In [1]: import numpy as np

In [2]: np.set_printoptions(precision=2, suppress=True, linewidth=160)

In [3]: M = np.load("dump.npy")

In [4]: M
Out[4]: 
array([[5., 1., 1., 1., 1., 1., 1., 1.],
       [1., 5., 1., 1., 1., 1., 1., 1.],
       [1., 1., 5., 1., 1., 1., 1., 1.],
       [1., 1., 1., 5., 1., 1., 1., 1.],
       [1., 1., 1., 1., 5., 1., 1., 1.],
       [1., 1., 1., 1., 1., 5., 1., 1.],
       [1., 1., 1., 1., 1., 1., 5., 1.],
       [1., 1., 1., 1., 1., 1., 1., 5.]])

In [5]: low = np.linalg.cholesky(M)

In [6]: M / np.sqrt(np.outer(np.diag(M), np.diag(M)))
Out[6]: 
array([[1. , 0.2, 0.2, 0.2, 0.2, 0.2, 0.2, 0.2],
       [0.2, 1. , 0.2, 0.2, 0.2, 0.2, 0.2, 0.2],
       [0.2, 0.2, 1. , 0.2, 0.2, 0.2, 0.2, 0.2],
       [0.2, 0.2, 0.2, 1. , 0.2, 0.2, 0.2, 0.2],
       [0.2, 0.2, 0.2, 0.2, 1. , 0.2, 0.2, 0.2],
       [0.2, 0.2, 0.2, 0.2, 0.2, 1. , 0.2, 0.2],
       [0.2, 0.2, 0.2, 0.2, 0.2, 0.2, 1. , 0.2],
       [0.2, 0.2, 0.2, 0.2, 0.2, 0.2, 0.2, 1. ]])

In [7]: np.diag(low) ** 2
Out[7]: array([5.  , 4.8 , 4.67, 4.57, 4.5 , 4.44, 4.4 , 4.36])

In [8]: np.linalg.eigvalsh(M).min() > 0
Out[8]: np.True_

In [9]: np.round(np.prod(np.diag(low)) ** 2, 2), np.round(np.linalg.det(M), 2)
Out[9]: (np.float64(196608.0), np.float64(196608.0))

In [10]: w, evecs = np.linalg.eigh(M)

In [11]: vec = np.array([-1, 1, 1, 3, 3, 3, 0, -1])

In [12]: evecs * np.maximum(w, 0) @ evecs.T
Out[12]: 
array([[5., 1., 1., 1., 1., 1., 1., 1.],
       [1., 5., 1., 1., 1., 1., 1., 1.],
       [1., 1., 5., 1., 1., 1., 1., 1.],
       [1., 1., 1., 5., 1., 1., 1., 1.],
       [1., 1., 1., 1., 5., 1., 1., 1.],
       [1., 1., 1., 1., 1., 5., 1., 1.],
       [1., 1., 1., 1., 1., 1., 5., 1.],
       [1., 1., 1., 1., 1., 1., 1., 5.]])

In [13]: evecs * np.abs(w) @ evecs.T
Out[13]: 
array([[5., 1., 1., 1., 1., 1., 1., 1.],
       [1., 5., 1., 1., 1., 1., 1., 1.],
       [1., 1., 5., 1., 1., 1., 1., 1.],
       [1., 1., 1., 5., 1., 1., 1., 1.],
       [1., 1., 1., 1., 5., 1., 1., 1.],
       [1., 1., 1., 1., 1., 5., 1., 1.],
       [1., 1., 1., 1., 1., 1., 5., 1.],
       [1., 1., 1., 1., 1., 1., 1., 5.]])

In [14]: np.round(vec @ M @ vec / (vec @ vec), 2), np.round(w[0], 2), w[-1]
Out[14]: (np.float64(6.61), np.float64(4.0), np.float64(12.0))

In [15]: np.linalg.eigvalsh(M[1:, 1:])
Out[15]: array([ 4.,  4.,  4.,  4.,  4.,  4., 11.])

In [16]: vec @ M @ vec
Out[16]: np.float64(205.0)
